% ipython --no-banner

In [1]: import numpy as np

In [2]: from numpy import linalg as LA

In [3]: np.set_printoptions(suppress=True, linewidth=140)

In [4]: Y = np.array([[0, -3, 0, -2], [2, -2, 2, 3], [2, 3, -1, 1], [-1, 1, -1, 2]])

In [5]: F = np.triu(Y)

In [6]: F
Out[6]: 
array([[ 0, -3,  0, -2],
       [ 0, -2,  2,  3],
       [ 0,  0, -1,  1],
       [ 0,  0,  0,  2]])

In [7]: # triangular

In [8]: U, s, Vt = LA.svd(F)

In [9]: V = Vt[:(s > 1e-8).sum()]

In [10]: rng = np.random.default_rng(703)

In [11]: x = F[0] + 2 * F[1] + rng.integers(2) * np.eye(4)[2]

In [12]: x
Out[12]: array([ 0., -7.,  5.,  4.])

In [13]: LA.matrix_rank(np.vstack([F, x]))
Out[13]: np.int64(3)

In [14]: round(float(LA.norm(x - V.T @ V @ x)), 2)
Out[14]: 0.0

In [15]: np.allclose(V.T @ V @ x, x)
Out[15]: True

In [16]: x = np.array([-9, -9, -7, 0])

In [17]: LA.norm(F @ x) <= LA.norm(F, 2) * LA.norm(x) + 1e-9
Out[17]: np.True_

In [18]: F * x
Out[18]: 
array([[  0,  27,   0,   0],
       [  0,  18, -14,   0],
       [  0,   0,   7,   0],
       [  0,   0,   0,   0]])

In [19]: (F * x).sum(axis=1)
Out[19]: array([27,  4,  7,  0])

In [20]: np.sign((F @ x).round(6))
Out[20]: array([1, 1, 1, 0])

In [21]: P = np.triu(np.array([[0, 0, 2, 0], [1, 2, 3, 2], [1, 0, 3, 3], [3, 3, 1, 3]]), 1) + np.eye(4)

In [22]: Y = P @ F @ LA.inv(P)

In [23]: np.poly(Y)
Out[23]: array([ 1.,  1., -4., -4.,  0.])

In [24]: np.round(LA.det(Y), 2)
Out[24]: np.float64(0.0)

In [25]: round(float(LA.norm(F, 2) / LA.norm(F)), 2)
Out[25]: 0.74

In [26]: LA.cond(F) > 100
Out[26]: np.True_

In [27]: data = np.load("m.npy")

In [28]: data
Out[28]: 
array([[4., 0., 0., 0.],
       [0., 4., 0., 3.],
       [0., 0., 4., 0.],
       [0., 3., 0., 4.]])

In [29]: # symmetric, so the eigenvalues are real

In [30]: x = np.ones(4)

In [31]: for _ in range(6):
    ...:     x = data @ x
    ...:     x /= LA.norm(x)
    ...:     print(round(x @ data @ x, 2))
    ...: 
6.26
6.71
6.9
6.97
6.99
7.0

In [32]: round(LA.eigvalsh(data)[-1], 2)
Out[32]: np.float64(7.0)
